% python3 -q
>>> import numpy as np
>>> np.set_printoptions(precision=2, suppress=True, linewidth=120)
>>> cent = np.sign(np.array([[-1, 0, -1, 0], [3, 3, 3, 3], [0, 3, -2, -3], [-3, 0, 3, 0]]))
>>> out = (np.tril(cent, -1) + np.eye(4)) @ (np.triu(cent, 1) + np.eye(4))
>>> evals = np.array([-9, 5, 1, -2])
>>> J = np.rint(out * evals @ np.linalg.inv(out)) + 0
>>> print(J)
[[-19.   0.   0. -10.]
 [-28.  -2.   7. -21.]
 [ -8.   0.   5.  -8.]
 [ 20.   0.   0.  11.]]
>>> print(J.shape)
(4, 4)
>>> print(np.count_nonzero(J))
11
>>> print(np.linalg.svd(J, compute_uv=False))
[48.57  7.25  1.1   0.23]
>>> print(np.linalg.matrix_rank(J))
4
>>> print(J - J[0])
[[  0.   0.   0.   0.]
 [ -9.  -2.   7. -11.]
 [ 11.   0.   5.   2.]
 [ 39.   0.   0.  21.]]
>>> print(round(np.linalg.norm(J), 2))
49.12
>>> rng = np.random.default_rng(124)
>>> labels = rng.permutation(4)
>>> print(labels)
[2 1 3 0]
>>> out = J[labels][:, labels]
>>> print(np.sort(np.abs(np.linalg.eigvals(out))))
[1. 2. 5. 9.]
>>> print(round(np.linalg.det(out), 2), round(float(np.linalg.det(J[labels])), 2))
90.0 90.0
>>> O, V = np.linalg.qr(J[:, :2])[0], np.linalg.qr(J[:, 2:])[0]
>>> sig = np.linalg.svd(O.T @ V, compute_uv=False)
>>> print((sig > 0.9).sum())
1
>>> print(np.round(np.linalg.norm(O @ O.T - V @ V.T, 2), 2))
0.78
>>> print(sig)
[1.   0.63]
>>> print(np.degrees(np.arccos(sig.clip(0, 1))))
[ 0.84 50.95]
>>> T = np.stack([J, 5 * J, J[::-1]])
>>> print(np.linalg.matrix_rank(T.reshape(3, -1)))
2
>>> print(T.sum(axis=0))
[[ -94.    0.    0.  -49.]
 [-176.  -12.   47. -134.]
 [ -76.   -2.   37.  -69.]
 [ 101.    0.    0.   56.]]
>>> print(T.shape)
(3, 4, 4)
>>> print(np.einsum("bij,cij->bc", T, T))
[[ 2413. 12065.  -126.]
 [12065. 60325.  -630.]
 [ -126.  -630.  2413.]]
>>> print(np.linalg.norm(T, axis=(1, 2)))
[ 49.12 245.61  49.12]
>>> print(np.linalg.matrix_rank(T))
[4 4 4]
>>> X = np.load("dump.npy")
>>> print(X)
[[1 0 0 0]
 [0 1 0 0]
 [0 0 0 1]
 [0 0 1 0]]
>>> out = np.linalg.inv(X)
>>> print(X @ out)
[[1. 0. 0. 0.]
 [0. 1. 0. 0.]
 [0. 0. 1. 0.]
 [0. 0. 0. 1.]]
>>> print(np.linalg.inv(out))
[[1. 0. 0. 0.]
 [0. 1. 0. 0.]
 [0. 0. 0. 1.]
 [0. 0. 1. 0.]]
>>> print((np.abs(out) > 1e-9).astype(int))
[[1 0 0 0]
 [0 1 0 0]
 [0 0 0 1]
 [0 0 1 0]]
>>> evals, V = np.linalg.eigh(X)
>>> vec = np.array([7, -3, 9, -7])
>>> print(np.abs(X).sum(axis=1).max(), np.abs(evals).max())
1 1.0
>>> print(round(vec @ X @ vec / (vec @ vec), 2), evals[0], evals[-1])
-0.36 -1.0 1.0
>>> print(np.linalg.eigvalsh(X[1:, 1:]))
[-1.  1.  1.]
>>> vec = np.array([-2, -7, 1, -5])
>>> print(X.T @ (X @ vec))
[-2 -7  1 -5]
>>> print(np.linalg.inv(X))
[[1. 0. 0. 0.]
 [0. 1. 0. 0.]
 [0. 0. 0. 1.]
 [0. 0. 1. 0.]]
>>> print(4 - np.linalg.matrix_rank(X - np.eye(4), tol=1e-8))
3
>>> print(round(float(np.linalg.norm(vec)), 2), round(np.linalg.norm(X @ vec), 2))
8.89 8.89
>>> F = np.loadtxt("m.csv", delimiter=",")
>>> print(F)
[[26.  7. 17. 27. 17. 14.  0.  0. 18.  0. 16.  1.]
 [ 0.  3.  0. 20. 14.  0.  0.  9.  0.  0. 18.  0.]
 [28.  0.  0. 24.  4. 34.  1.  0.  5.  0.  5.  0.]
 [11.  0.  0. 23.  8. 18.  0.  0.  0.  0. 10.  4.]
 [ 3.  5.  4. 18.  9. 10.  0.  0.  0.  2.  9. 11.]
 [ 0.  7.  5. 24. 20.  0.  0. 15.  0.  0. 24.  0.]
 [14.  0.  0. 22.  3. 18. 13.  0.  0.  0.  8.  0.]
 [ 0.  1.  0. 10.  7.  0.  0. 10.  2.  0.  9.  0.]
 [17.  0.  0. 26.  9. 12.  7.  1.  6.  0. 14.  0.]
 [21.  0.  0. 16.  2. 12.  9.  2. 17.  0.  5.  0.]]
>>> out = F / np.sqrt((F ** 2).mean(axis=1, keepdims=True))
>>> print(np.linalg.norm(out, axis=1))
[3.46 3.46 3.46 3.46 3.46 3.46 3.46 3.46 3.46 3.46]
>>> print(np.linalg.matrix_rank(out) == np.linalg.matrix_rank(F))
True
>>> print(np.linalg.matrix_rank(F - F.mean(axis=1, keepdims=True)))
10
>>> out = F + rng.integers(-2, 3, (10, 7)) @ rng.integers(-2, 3, (7, 12))
>>> print(out)
[[ 16.   9.  20.  34.  11.  11.   0.   2.  10.   1.  15.  -7.]
 [ -2.   7.   9.  22.  13.   6.  -3.   9.  -1.   6.  11.  -6.]
 [ 28.  -2.   5.  24.  -7.  34.  -8.  10.   2.  -6.  10.  -3.]
 [ 14.  -2.  -2.  19.   7.  18.  -3.   5.   0.  -5.  16.   8.]
 [ 19.   9.   6.  13.  12.  17.   5.   0.  13.   3.   7.  15.]
 [ -3.  12.   5.  27.  28.   2.   8.   7.   0.   8.  17.  -2.]
 [ 17.  -5.  -8.  20.  -3.  19.   8.  -2.  -3.  -3.  14.  -2.]
 [ -9.   3.   6.  14.   2.  -1.  -2.  14.  -3.   2.   5.  -7.]
 [ 14.   5.   1.  22.  20.  21.  11.  -7.   8.  13.   1.  -3.]
 [ 19.  -4.  -2.  10. -10.  12.   1.  14.  15.  -6.   9.  -4.]]
>>> print(out - F)
[[-10.   2.   3.   7.  -6.  -3.   0.   2.  -8.   1.  -1.  -8.]
 [ -2.   4.   9.   2.  -1.   6.  -3.   0.  -1.   6.  -7.  -6.]
 [  0.  -2.   5.   0. -11.   0.  -9.  10.  -3.  -6.   5.  -3.]
 [  3.  -2.  -2.  -4.  -1.   0.  -3.   5.   0.  -5.   6.   4.]
 [ 16.   4.   2.  -5.   3.   7.   5.   0.  13.   1.  -2.   4.]
 [ -3.   5.   0.   3.   8.   2.   8.  -8.   0.   8.  -7.  -2.]
 [  3.  -5.  -8.  -2.  -6.   1.  -5.  -2.  -3.  -3.   6.  -2.]
 [ -9.   2.   6.   4.  -5.  -1.  -2.   4.  -5.   2.  -4.  -7.]
 [ -3.   5.   1.  -4.  11.   9.   4.  -8.   2.  13. -13.  -3.]
 [ -2.  -4.  -2.  -6. -12.   0.  -8.  12.  -2.  -6.   4.  -4.]]
>>> print(np.linalg.matrix_rank(out - F, tol=1e-8))
7
>>> print(np.abs(out - F).sum(axis=1))
[51. 47. 54. 35. 62. 54. 46. 51. 76. 62.]
>>> r0 = np.array([-3, -3])
>>> print(np.array([np.convolve(row, r0, "same") for row in F]))
[[ -78.  -99.  -72. -132. -132.  -93.  -42.    0.  -54.  -54.  -48.  -51.]
 [   0.   -9.   -9.  -60. -102.  -42.    0.  -27.  -27.    0.  -54.  -54.]
 [ -84.  -84.    0.  -72.  -84. -114. -105.   -3.  -15.  -15.  -15.  -15.]
 [ -33.  -33.    0.  -69.  -93.  -78.  -54.    0.    0.    0.  -30.  -42.]
 [  -9.  -24.  -27.  -66.  -81.  -57.  -30.    0.    0.   -6.  -33.  -60.]
 [   0.  -21.  -36.  -87. -132.  -60.    0.  -45.  -45.    0.  -72.  -72.]
 [ -42.  -42.    0.  -66.  -75.  -63.  -93.  -39.    0.    0.  -24.  -24.]
 [   0.   -3.   -3.  -30.  -51.  -21.    0.  -30.  -36.   -6.  -27.  -27.]
 [ -51.  -51.    0.  -78. -105.  -63.  -57.  -24.  -21.  -18.  -42.  -42.]
 [ -63.  -63.    0.  -48.  -54.  -42.  -63.  -33.  -57.  -51.  -15.  -15.]]
>>> print(np.cross(F[2, :3], F[4, :3]))
[   0. -112.  140.]
>>> print(np.correlate(F[2], F[4], "full"))
[308. 252.  56. 264. 260. 458. 605. 329. 561. 397. 461. 937. 494. 757. 296. 231. 247.  68. 115.  35.  25.  15.   0.]
